>>> import numpy as np
>>> np.set_printoptions(suppress=True, linewidth=140)
>>> def tidy(a):
...     return np.round(a, 4) + 0
... 
>>> E = np.array([[1, 0, -1, 1, -1, 2, -1],
...     [0, -2, 1, 1, 0, 2, -1],
...     [0, 0, -2, -1, -1, 1, 2],
...     [0, 0, 0, -1, 0, 1, 1],
...     [0, 0, 0, 0, 0, 1, -1],
...     [0, 0, 0, 0, 0, 2, 1],
...     [0, 0, 0, 0, 0, 0, 0]])
>>> rank = np.linalg.matrix_rank(E)
>>> print(rank)
6
>>> N = np.linalg.svd(E)[2][rank:].T
>>> print([int(np.linalg.matrix_rank(E[:i])) for i in range(1, len(E) + 1)])
[1, 2, 3, 4, 5, 6, 6]
>>> print(tidy(E @ N))
[[0.]
 [0.]
 [0.]
 [0.]
 [0.]
 [0.]
 [0.]]
>>> print([int(np.linalg.matrix_rank(np.delete(E, i, axis=0))) for i in range(7)])
[5, 5, 5, 5, 5, 5, 6]
>>> print(np.allclose(E @ N, 0))
True
>>> print(np.linalg.matrix_rank(E.T @ E), np.linalg.matrix_rank(E @ E.T))
6 6
>>> rng = np.random.default_rng(294298)
>>> arr = np.triu(rng.random((12, 12)) < 0.2, 1).astype(int)
>>> arr = arr + arr.T
>>> print(arr)
[[0 0 0 1 0 0 1 0 0 1 0 1]
 [0 0 0 1 0 0 0 0 0 1 1 0]
 [0 0 0 0 0 1 0 1 0 0 0 0]
 [1 1 0 0 1 0 0 0 0 0 0 0]
 [0 0 0 1 0 1 0 0 0 0 0 0]
 [0 0 1 0 1 0 0 0 0 0 1 0]
 [1 0 0 0 0 0 0 0 0 0 0 1]
 [0 0 1 0 0 0 0 0 0 0 0 0]
 [0 0 0 0 0 0 0 0 0 0 0 0]
 [1 1 0 0 0 0 0 0 0 0 1 0]
 [0 1 0 0 0 1 0 0 0 1 0 1]
 [1 0 0 0 0 0 1 0 0 0 1 0]]
>>> vals, vecs = np.linalg.eigh(arr)
>>> vec = np.array([2, 3, 2, 2, 1, 2, 3, 2, 3, 0, 2, 3])
>>> print(tidy(vec @ arr @ vec / (vec @ vec)), tidy(vals[0]), tidy(vals[-1]))
1.9344 -2.4584 3.0997
>>> m1 = np.array([[2, 2, 2, 2, 2, 2],
...     [2, 4, 4, 4, 4, 4],
...     [2, 4, 6, 6, 6, 6],
...     [2, 4, 6, 8, 8, 8],
...     [2, 4, 6, 8, 10, 10],
...     [2, 4, 6, 8, 10, 12]])
>>> print(m1)
[[ 2  2  2  2  2  2]
 [ 2  4  4  4  4  4]
 [ 2  4  6  6  6  6]
 [ 2  4  6  8  8  8]
 [ 2  4  6  8 10 10]
 [ 2  4  6  8 10 12]]
>>> vec = np.array([2, 0, 1, 1, 2, 1])
>>> print((m1 @ vec).argmax())
5
>>> print(m1 @ np.eye(6)[1])
[2. 4. 4. 4. 4. 4.]
>>> print(m1 @ np.ones(6))
[12. 22. 30. 36. 40. 42.]
